>>> import numpy as np
>>> np.set_printoptions(precision=3, suppress=True, linewidth=140)
>>> rnd = lambda a: np.round(a, 3) + 0
>>> K = np.array([[2, 0, 3, 0, 1, 0], [1, -2, 1, 0, -2, 2]])
>>> K[0] = K[1]
>>> print(K)
[[ 1 -2  1  0 -2  2]
 [ 1 -2  1  0 -2  2]]
>>> print(rnd(K @ np.linalg.pinv(K) @ K))
[[ 1. -2.  1.  0. -2.  2.]
 [ 1. -2.  1.  0. -2.  2.]]
>>> print(rnd(np.trace(np.linalg.pinv(K) @ K)))
1.0
>>> print(np.allclose(K[:-1].T @ np.linalg.lstsq(K[:-1].T, K[-1])[0], K[-1]))
True
>>> print(np.abs(np.diag(np.linalg.qr(K)[1])) > 1e-9)
[ True False]
>>> W0 = np.loadtxt("block12.csv", delimiter=",")
>>> print(W0)
[[  4.202 -21.516  -6.286]
 [ -7.333   1.642 -27.471]
 [  0.741  11.982 -33.663]
 [ 15.109  12.513  -1.936]
 [  3.484 -19.511  16.342]
 [  4.448  10.23    0.989]
 [ -6.487   2.36   16.189]
 [ -3.312  -4.687  31.207]
 [  0.604   6.259  -7.12 ]
 [  5.345  -1.414 -37.914]
 [  7.087   6.114   0.257]
 [  1.474  -5.272  -3.607]
 [ -3.617  -8.312  -8.174]
 [  9.634  11.272 -11.913]
 [ -0.762  -4.57    1.958]
 [  0.691  -0.066  -7.876]
 [ -2.786  19.988 -13.377]
 [ -6.558  -3.01   18.561]
 [ -0.997  19.711  -9.614]
 [  2.055  -2.065 -10.068]
 [ -4.486  -1.605  35.932]
 [  7.578  -5.34  -19.548]
 [  8.94  -15.368   4.255]
 [  1.308  13.048   2.234]
 [ -0.735  13.15  -25.654]
 [  4.031  14.582  -3.254]
 [ -4.631 -11.402  -2.319]
 [ -0.262   4.017  -4.529]
 [ -0.299  -4.679  10.973]
 [  0.063 -13.283   0.968]]
>>> M2 = np.c_[W0[:, :2] @ np.array([[1, -2], [-1, 1]]), np.array([3, 1, 3, 2, 1, 2, 2, 3, 1, 2, 0, 2, 1, 1, 0, 3, 2, 2, 0, 3, 1, 0, 2, 3, 1, 2, 2, 1, 3, 0])]
>>> print(rnd(M2))
[[ 25.718 -29.92    3.   ]
 [ -8.975  16.308   1.   ]
 [-11.241  10.5     3.   ]
 [  2.596 -17.705   2.   ]
 [ 22.995 -26.479   1.   ]
 [ -5.782   1.334   2.   ]
 [ -8.847  15.334   2.   ]
 [  1.375   1.937   3.   ]
 [ -5.655   5.051   1.   ]
 [  6.759 -12.104   2.   ]
 [  0.973  -8.06    0.   ]
 [  6.746  -8.22    2.   ]
 [  4.695  -1.078   1.   ]
 [ -1.638  -7.996   1.   ]
 [  3.808  -3.046   0.   ]
 [  0.757  -1.448   3.   ]
 [-22.774  25.56    2.   ]
 [ -3.548  10.106   2.   ]
 [-20.708  21.705   0.   ]
 [  4.12   -6.175   3.   ]
 [ -2.881   7.367   1.   ]
 [ 12.918 -20.496   0.   ]
 [ 24.308 -33.248   2.   ]
 [-11.74   10.432   3.   ]
 [-13.885  14.62    1.   ]
 [-10.551   6.52    2.   ]
 [  6.771  -2.14    2.   ]
 [ -4.279   4.541   1.   ]
 [  4.38   -4.081   3.   ]
 [ 13.346 -13.409   0.   ]]
>>> print(np.linalg.matrix_rank(np.c_[W0, M2]))
4
>>> print(rnd(np.linalg.norm(M2 - W0 @ np.linalg.lstsq(W0, M2)[0], axis=0)))
[ 0.     0.    10.348]
